% python3 -q
>>> import numpy as np
>>> from numpy import linalg as LA
>>> np.set_printoptions(precision=2, suppress=True, linewidth=160, floatmode="fixed")
>>> J = np.load("w.npy")
>>> J
array([[ 1.28,  0.05, -3.15, -3.53,  3.47],
       [ 0.40, -0.12, -1.73, -1.66,  1.05],
       [-1.85,  0.33,  3.24,  3.29, -2.97],
       [ 0.88,  0.77, -1.09, -1.75,  1.22],
       [-0.02, -0.06, -0.02,  0.32, -0.49],
       [ 0.87, -0.02, -1.67, -2.29,  1.81],
       [ 0.30,  0.21, -0.14, -0.46,  0.38],
       [-0.95, -0.60,  1.76,  1.12, -1.26],
       [-1.34, -0.25,  1.17,  0.40, -1.36],
       [-1.61,  0.03,  4.00,  3.47, -3.82],
       [-1.18,  0.28,  1.52,  1.84, -2.14],
       [ 0.56,  0.31, -1.83, -1.77,  1.62],
       [ 2.48,  0.04, -3.88, -4.05,  3.68],
       [ 0.81,  0.04, -1.10, -1.44,  0.95],
       [-0.52,  0.39,  0.55,  1.22, -0.73],
       [ 0.24, -0.17, -0.44, -0.54, -0.26],
       [-0.76, -0.33,  0.95,  1.07, -1.22],
       [ 1.09,  0.01, -2.81, -3.65,  2.95],
       [ 0.03,  0.01, -0.13,  0.25, -0.26],
       [-2.45, -0.50,  3.48,  4.27, -3.57],
       [-0.12, -0.49,  0.43,  0.63, -0.45],
       [ 1.34,  0.37, -1.72, -1.37,  1.67],
       [ 0.31, -0.23, -0.68,  0.07,  0.51],
       [-1.08,  0.32,  2.61,  2.32, -2.62],
       [ 0.47,  0.40, -0.80, -0.35,  0.78],
       [ 0.84,  0.63, -0.01, -0.53,  0.35],
       [ 0.84,  0.20, -1.40, -1.36,  1.28],
       [-1.20, -0.01,  2.02,  1.76, -1.76],
       [-0.54,  0.08,  0.20,  0.02, -0.29]])
>>> np.round(LA.norm(J, "nuc"), 2)
np.float64(25.38)
>>> np.round(LA.norm(J[4] - J[23]), 2)
np.float64(4.09)
>>> round(float(LA.norm(J[4], 1)), 2), np.round(LA.norm(J[4], np.inf), 2)
(0.91, np.float64(0.49))
>>> LA.norm(J, axis=0)
array([ 5.93,  1.74, 10.41, 10.98, 10.30])
>>> LA.norm(J, axis=1).argmax()
np.int64(12)
>>> np.round(LA.norm(J, 2), 2)
np.float64(19.05)
>>> round(LA.norm(J) ** 2 / LA.norm(J, 2) ** 2, 2)
np.float64(1.03)
>>> Ac = J - J.mean(axis=0)
>>> Uu, sigma, Vh = LA.svd(Ac, full_matrices=False)
>>> np.round(sigma ** 2 / (sigma ** 2).sum(), 2) + 0
array([0.97, 0.01, 0.01, 0.00, 0.00])
>>> round((sigma ** 2).sum() ** 2 / (sigma ** 4).sum(), 2)
np.float64(1.06)
>>> np.round(Ac.mean(axis=0), 2) + 0
array([0.00, 0.00, 0.00, 0.00, 0.00])
>>> np.abs(Vh[0]).argmax()
np.int64(3)
>>> Vh[0] * np.sign(Vh[0, np.abs(Vh[0]).argmax()])
array([-0.30, -0.02,  0.54,  0.57, -0.54])
>>> np.abs(Vh[-1])
array([0.05, 0.13, 0.57, 0.18, 0.79])
>>> np.searchsorted(np.cumsum(sigma ** 2) / (sigma ** 2).sum(), 0.9) + 1
np.int64(1)
>>> Y = J / np.sqrt((J ** 2).mean(axis=1, keepdims=True))
>>> LA.matrix_rank(J - J.mean(axis=1, keepdims=True))
np.int64(4)
>>> Y[15]
array([ 0.67, -0.48, -1.23, -1.51, -0.73])
>>> hat = J @ LA.solve(J.T @ J, J.T)
>>> np.round(LA.eigvalsh(hat), 2) + 0
array([0.00, 0.00, 0.00, 0.00, 0.00, 0.00, 0.00, 0.00, 0.00, 0.00, 0.00, 0.00, 0.00, 0.00, 0.00, 0.00, 0.00, 0.00, 0.00, 0.00, 0.00, 0.00, 0.00, 0.00, 1.00,
       1.00, 1.00, 1.00, 1.00])
>>> np.diag(hat)
array([0.25, 0.22, 0.22, 0.25, 0.11, 0.09, 0.04, 0.27, 0.34, 0.30, 0.26, 0.14, 0.23, 0.07, 0.18, 0.28, 0.07, 0.25, 0.06, 0.28, 0.12, 0.13, 0.12, 0.17, 0.11,
       0.25, 0.03, 0.08, 0.08])
>>> hat @ J[:, 2]
array([-3.15, -1.73,  3.24, -1.09, -0.02, -1.67, -0.14,  1.76,  1.17,  4.00,  1.52, -1.83, -3.88, -1.10,  0.55, -0.44,  0.95, -2.81, -0.13,  3.48,  0.43,
       -1.72, -0.68,  2.61, -0.80, -0.01, -1.40,  2.02,  0.20])
>>> Y = J / LA.norm(J, axis=1, keepdims=True)
>>> cov = Y @ Y.T
>>> (cov - 2 * np.eye(29)).round(6).argmax(axis=1)
array([17, 17, 27,  6, 18, 17,  3, 27,  7, 23,  2,  0, 26, 12, 10,  1, 19,  5,  4, 27, 16, 26, 24,  9, 21,  6, 12,  2,  8])
>>> cov[21]
array([ 0.96,  0.91, -0.97,  0.94, -0.70,  0.95,  0.90, -0.98, -0.95, -0.97, -0.96,  0.96,  0.98,  0.96, -0.86,  0.53, -0.99,  0.94, -0.43, -0.98, -0.86,
        1.00,  0.78, -0.96,  0.96,  0.71,  0.99, -0.99, -0.77])
>>> LA.norm(Y, axis=1)
array([1.00, 1.00, 1.00, 1.00, 1.00, 1.00, 1.00, 1.00, 1.00, 1.00, 1.00, 1.00, 1.00, 1.00, 1.00, 1.00, 1.00, 1.00, 1.00, 1.00, 1.00, 1.00, 1.00, 1.00, 1.00,
       1.00, 1.00, 1.00, 1.00])
>>> W0 = np.load("run17.npy")
>>> W0
array([[18.59, -0.61, -6.63,  4.80,  4.49],
       [ 9.00,  0.29, -3.19,  1.63,  1.54],
       [ 6.92,  1.00, -2.71, -0.20,  1.51],
       [ 9.68, -1.88,  2.30, -2.99,  3.91],
       [ 9.69,  1.49, -3.70, -0.19,  1.51],
       [12.47, -1.39,  1.27, -3.05,  3.91],
       [ 1.69,  0.42,  1.29, -2.56, -0.17],
       [11.91, -1.08, -3.50,  5.38,  0.00],
       [ 8.41,  0.91, -1.78, -3.20,  4.34],
       [ 4.51,  0.32,  1.53, -5.76,  4.11],
       [ 1.88,  0.31,  2.90, -5.37,  1.10],
       [16.00, -0.62, -5.18,  5.19,  1.51],
       [13.21, -0.17,  0.79, -4.81,  3.92],
       [ 5.66, -1.51, -0.09,  0.63,  2.80],
       [ 3.87, -0.04, -2.10, -0.59,  4.48],
       [11.23,  1.41, -2.80, -3.18,  4.31],
       [ 0.60, -0.27,  4.83, -8.40,  3.89],
       [13.12,  0.78, -4.90,  1.39,  3.00],
       [ 8.00, -2.30,  1.01, -0.40,  4.11],
       [ 4.10,  0.51, -1.72, -0.20,  1.50],
       [ 8.02, -1.71, -0.17,  2.79, -0.20],
       [10.19, -0.57,  0.21, -2.00,  2.58],
       [10.50,  0.80, -3.52,  1.78,  0.00],
       [ 5.72, -0.01,  3.69, -6.22,  0.91],
       [10.63, -0.22,  2.19, -4.41,  0.88],
       [15.32, -0.90,  0.29, -2.99,  3.88],
       [ 6.60, -0.41,  0.97, -4.01,  4.09],
       [ 7.62, -1.19,  2.82, -4.83,  3.90],
       [ 0.41, -0.21,  3.20, -5.63,  2.58],
       [ 2.88, -0.49,  4.67, -6.20,  0.89],
       [10.21, -2.13, -3.61,  4.80,  4.49],
       [ 4.93, -0.17, -1.52,  1.80,  0.02],
       [ 6.96, -0.90, -2.00,  3.61, -0.02],
       [ 4.39,  0.02,  4.41, -5.97, -0.58],
       [ 9.72, -1.93,  2.28, -3.04,  3.90],
       [-0.48,  0.19,  5.89, -7.81, -0.59],
       [ 3.42, -0.73, -1.21,  1.61,  1.50],
       [11.87, -1.08, -3.49,  5.40,  0.01],
       [ 4.20, -0.52,  3.97, -6.40,  2.41],
       [ 1.72, -0.18,  2.49, -5.80,  4.08],
       [10.92,  0.59, -0.30, -3.80,  2.65],
       [ 5.89, -1.58,  1.51, -2.19,  4.12]])
>>> Ac = W0 - W0.mean(axis=0)
>>> Uu, sigma, Vh = LA.svd(Ac, full_matrices=False)
>>> np.abs(Vh[0]).argmax()
np.int64(0)
>>> LA.matrix_rank(Ac)
np.int64(5)
>>> (np.sign(Uu[:, 0]) == np.sign(Uu[0, 0])).astype(int)
array([1, 1, 1, 0, 1, 1, 0, 1, 1, 0, 0, 1, 1, 1, 0, 1, 0, 1, 1, 0, 1, 1, 1, 0, 0, 1, 0, 0, 0, 0, 1, 1, 1, 0, 0, 0, 0, 1, 0, 0, 1, 0])
>>> np.round(sigma ** 2 / (sigma ** 2).sum(), 2) + 0
array([0.71, 0.19, 0.05, 0.04, 0.00])
>>> np.abs(Uu[:, 0]).argmax()
np.int64(0)
>>> sigma
array([37.84, 19.68, 10.37,  8.95,  0.14])
>>> np.round((sigma ** 2).sum() ** 2 / (sigma ** 4).sum(), 2)
np.float64(1.82)
>>> Vh[0] * np.sign(Vh[0, np.abs(Vh[0]).argmax()])
array([ 0.67, -0.02, -0.47,  0.58,  0.02])
>>> E = np.array([[-2.0, 1.0, 1.0, 1.0, 1.0, 1.0, 1.0, 1.0],
...     [1.0, -2.0, 1.0, 1.0, 1.0, 1.0, 1.0, 1.0],
...     [1.0, 1.0, -2.0, 1.0, 1.0, 1.0, 1.0, 1.0],
...     [1.0, 1.0, 1.0, -2.0, 1.0, 1.0, 1.0, 1.0],
...     [1.0, 1.0, 1.0, 1.0, -2.0, 1.0, 1.0, 1.0],
...     [1.0, 1.0, 1.0, 1.0, 1.0, -2.0, 1.0, 1.0],
...     [1.0, 1.0, 1.0, 1.0, 1.0, 1.0, -2.0, 1.0],
...     [1.0, 1.0, 1.0, 1.0, 1.0, 1.0, 1.0, -2.0]])
>>> # symmetric
>>> Y = LA.inv(E)
>>> round(LA.slogdet(E)[0], 2)
np.float64(-1.0)
>>> round(LA.det(E) * LA.det(Y), 2)
np.float64(1.0)
>>> LA.det(E) * Y
array([[2916.00, -729.00, -729.00, -729.00, -729.00, -729.00, -729.00, -729.00],
       [-729.00, 2916.00, -729.00, -729.00, -729.00, -729.00, -729.00, -729.00],
       [-729.00, -729.00, 2916.00, -729.00, -729.00, -729.00, -729.00, -729.00],
       [-729.00, -729.00, -729.00, 2916.00, -729.00, -729.00, -729.00, -729.00],
       [-729.00, -729.00, -729.00, -729.00, 2916.00, -729.00, -729.00, -729.00],
       [-729.00, -729.00, -729.00, -729.00, -729.00, 2916.00, -729.00, -729.00],
       [-729.00, -729.00, -729.00, -729.00, -729.00, -729.00, 2916.00, -729.00],
       [-729.00, -729.00, -729.00, -729.00, -729.00, -729.00, -729.00, 2916.00]])
>>> LA.inv(Y)
array([[-2.00,  1.00,  1.00,  1.00,  1.00,  1.00,  1.00,  1.00],
       [ 1.00, -2.00,  1.00,  1.00,  1.00,  1.00,  1.00,  1.00],
       [ 1.00,  1.00, -2.00,  1.00,  1.00,  1.00,  1.00,  1.00],
       [ 1.00,  1.00,  1.00, -2.00,  1.00,  1.00,  1.00,  1.00],
       [ 1.00,  1.00,  1.00,  1.00, -2.00,  1.00,  1.00,  1.00],
       [ 1.00,  1.00,  1.00,  1.00,  1.00, -2.00,  1.00,  1.00],
       [ 1.00,  1.00,  1.00,  1.00,  1.00,  1.00, -2.00,  1.00],
       [ 1.00,  1.00,  1.00,  1.00,  1.00,  1.00,  1.00, -2.00]])
>>> np.allclose(Y, E.T)
False
>>> Y
array([[-0.27,  0.07,  0.07,  0.07,  0.07,  0.07,  0.07,  0.07],
       [ 0.07, -0.27,  0.07,  0.07,  0.07,  0.07,  0.07,  0.07],
       [ 0.07,  0.07, -0.27,  0.07,  0.07,  0.07,  0.07,  0.07],
       [ 0.07,  0.07,  0.07, -0.27,  0.07,  0.07,  0.07,  0.07],
       [ 0.07,  0.07,  0.07,  0.07, -0.27,  0.07,  0.07,  0.07],
       [ 0.07,  0.07,  0.07,  0.07,  0.07, -0.27,  0.07,  0.07],
       [ 0.07,  0.07,  0.07,  0.07,  0.07,  0.07, -0.27,  0.07],
       [ 0.07,  0.07,  0.07,  0.07,  0.07,  0.07,  0.07, -0.27]])
>>> np.round(E @ Y, 2) + 0
array([[1.00, 0.00, 0.00, 0.00, 0.00, 0.00, 0.00, 0.00],
       [0.00, 1.00, 0.00, 0.00, 0.00, 0.00, 0.00, 0.00],
       [0.00, 0.00, 1.00, 0.00, 0.00, 0.00, 0.00, 0.00],
       [0.00, 0.00, 0.00, 1.00, 0.00, 0.00, 0.00, 0.00],
       [0.00, 0.00, 0.00, 0.00, 1.00, 0.00, 0.00, 0.00],
       [0.00, 0.00, 0.00, 0.00, 0.00, 1.00, 0.00, 0.00],
       [0.00, 0.00, 0.00, 0.00, 0.00, 0.00, 1.00, 0.00],
       [0.00, 0.00, 0.00, 0.00, 0.00, 0.00, 0.00, 1.00]])
